% python3 -q
>>> import numpy as np
>>> np.set_printoptions(precision=4, suppress=True, linewidth=100, floatmode="fixed")
>>> rnd = lambda a: np.round(a, 4) + 0
>>> data = np.load("dump.npy")
>>> data
array([[ 1.0262,  3.8721, -1.5159, -1.1425,  0.4888],
       [-1.9402, -2.8274, -0.4785,  2.4559, -2.2015],
       [ 2.5738,  3.7051, -1.4688, -0.8160,  1.3942],
       [ 1.4958,  1.9649, -0.4974, -0.5480,  1.3859],
       [ 1.0653, -2.4626,  1.2198,  0.4692,  1.3158],
       [ 1.5629,  0.5584,  0.3527, -1.6312,  1.4202],
       [ 2.8509,  6.0284, -1.7786, -2.2879,  1.0894],
       [-3.8381, -7.6548,  4.2222, -0.0525,  0.4760],
       [ 2.1157,  0.6713, -0.0955,  0.2205,  1.3868],
       [ 0.8545, -2.8500,  3.0967, -1.1204,  3.0375],
       [ 3.5087,  7.5504, -3.6270, -0.8005,  0.9960],
       [ 2.7542, -0.6743,  0.9675, -1.0203,  2.1306],
       [-0.8195, -0.9398,  1.3610, -3.3451, -0.9681],
       [-2.5233, -3.7195,  0.6252,  2.8383, -2.2679],
       [ 2.0313,  2.8013, -0.9464, -0.7760,  1.4095],
       [-2.3600, -2.9108,  2.7741, -0.5535,  0.3813],
       [ 5.3838, 12.4259, -5.2758, -1.4274,  2.4847],
       [ 2.4326,  3.6547, -1.5222, -1.1100,  1.6347],
       [ 4.0418,  1.8518,  0.2353, -2.4914,  2.9675],
       [ 2.4578,  7.3480, -3.4843, -1.3767, -0.6106],
       [-1.0387,  0.5476,  0.1970, -1.3471, -1.0721],
       [ 3.1224,  2.4977, -0.1182, -2.2247,  1.9387],
       [-0.4443,  0.0449, -0.0056,  0.1696, -1.2411],
       [ 2.5911,  6.9367, -1.4156, -3.8884,  1.1412],
       [ 0.8037,  1.7015,  0.8790, -3.1858,  1.6405],
       [ 0.0758, -1.7084,  1.0215, -0.8573, -0.0292],
       [ 1.5900,  5.4497, -2.4748, -2.2482,  0.3427],
       [-0.3004, -9.0717,  5.2178,  1.0204,  2.3521],
       [ 5.4946, 11.9987, -4.8929, -1.7476,  2.7408],
       [-1.6452,  4.2666, -3.4902,  0.8469, -2.4500],
       [ 1.6881,  6.8203, -2.5255, -2.0357,  0.7126]])
>>> labels = data[:, 1] > np.median(data[:, 1])
>>> r0 = data[labels].mean(axis=0) - data[~labels].mean(axis=0)
>>> rnd(r0)
array([ 2.4395,  7.6616, -3.6850, -0.9119,  0.3969])
>>> rnd((((data - data.mean(axis=0)) @ r0 > 0) == labels).mean())
np.float64(0.9677)
>>> B = data / np.linalg.norm(data, axis=1, keepdims=True)
>>> C2 = B @ B.T
>>> rnd(np.degrees(np.arccos(np.clip(C2[7, 23], -1, 1))))
np.float64(146.5571)
>>> rnd(np.linalg.norm(B, axis=1))
array([1.0000, 1.0000, 1.0000, 1.0000, 1.0000, 1.0000, 1.0000, 1.0000, 1.0000, 1.0000, 1.0000,
       1.0000, 1.0000, 1.0000, 1.0000, 1.0000, 1.0000, 1.0000, 1.0000, 1.0000, 1.0000, 1.0000,
       1.0000, 1.0000, 1.0000, 1.0000, 1.0000, 1.0000, 1.0000, 1.0000, 1.0000])
>>> D = np.linalg.norm(data[:, None] - data[None], axis=-1)
>>> np.linalg.matrix_rank(D ** 2)
np.int64(7)
>>> (D + 1e9 * np.eye(31)).round(6).argmin(axis=1)
array([17, 13, 17, 14, 25,  3, 30, 27,  3,  4, 19,  5, 20,  1,  3, 25, 28,  2, 21, 30, 22, 18, 20,
        6,  5,  4, 30,  7, 16,  0, 26])
>>> D[14].round(6).argsort(kind="stable")[:4]
array([14,  3, 17,  2])
>>> Z = data[[12, 21]].astype(float)
>>> for _ in range(5):
...     labels = np.linalg.norm(data[:, None] - Z, axis=-1).argmin(axis=1)
...     Z = np.array([data[labels == j].mean(axis=0) for j in range(2)])
... 
>>> labels
array([1, 0, 1, 1, 0, 0, 1, 0, 0, 0, 1, 0, 0, 0, 1, 0, 1, 1, 1, 1, 0, 1, 0, 1, 1, 0, 1, 0, 1, 1, 1])
>>> rnd(Z[1] - Z[0])
array([ 2.7835,  7.7025, -3.4578, -1.4068,  0.7985])
>>> np.bincount(labels)
array([14, 17])
>>> rnd(Z)
array([[-0.3454, -2.3569,  1.4626, -0.1967,  0.3372],
       [ 2.4381,  5.3455, -1.9953, -1.6035,  1.1357]])
>>> C2 = data.T @ data
>>> np.linalg.matrix_rank(C2)
np.int64(5)
>>> rnd(np.linalg.svd(data, compute_uv=False) ** 2)
array([1179.7128,  170.2471,   50.0095,    8.8099,    1.5266])
>>> rnd(np.trace(C2)), rnd((data ** 2).sum())
(np.float64(1410.3058), np.float64(1410.3058))
>>> rnd(np.diag(C2))
array([195.9891, 845.3022, 184.1286,  97.7407,  87.1452])
>>> rnd(C2)
array([[ 195.9891,  322.6528, -117.4391,  -88.5031,   98.6764],
       [ 322.6528,  845.3022, -366.2322, -167.4024,   87.6613],
       [-117.4391, -366.2322,  184.1286,   37.5991,   -4.1782],
       [ -88.5031, -167.4024,   37.5991,   97.7407,  -53.9685],
       [  98.6764,   87.6613,   -4.1782,  -53.9685,   87.1452]])
>>> rnd(np.linalg.eigvalsh(C2)[::-1])
array([1179.7128,  170.2471,   50.0095,    8.8099,    1.5266])
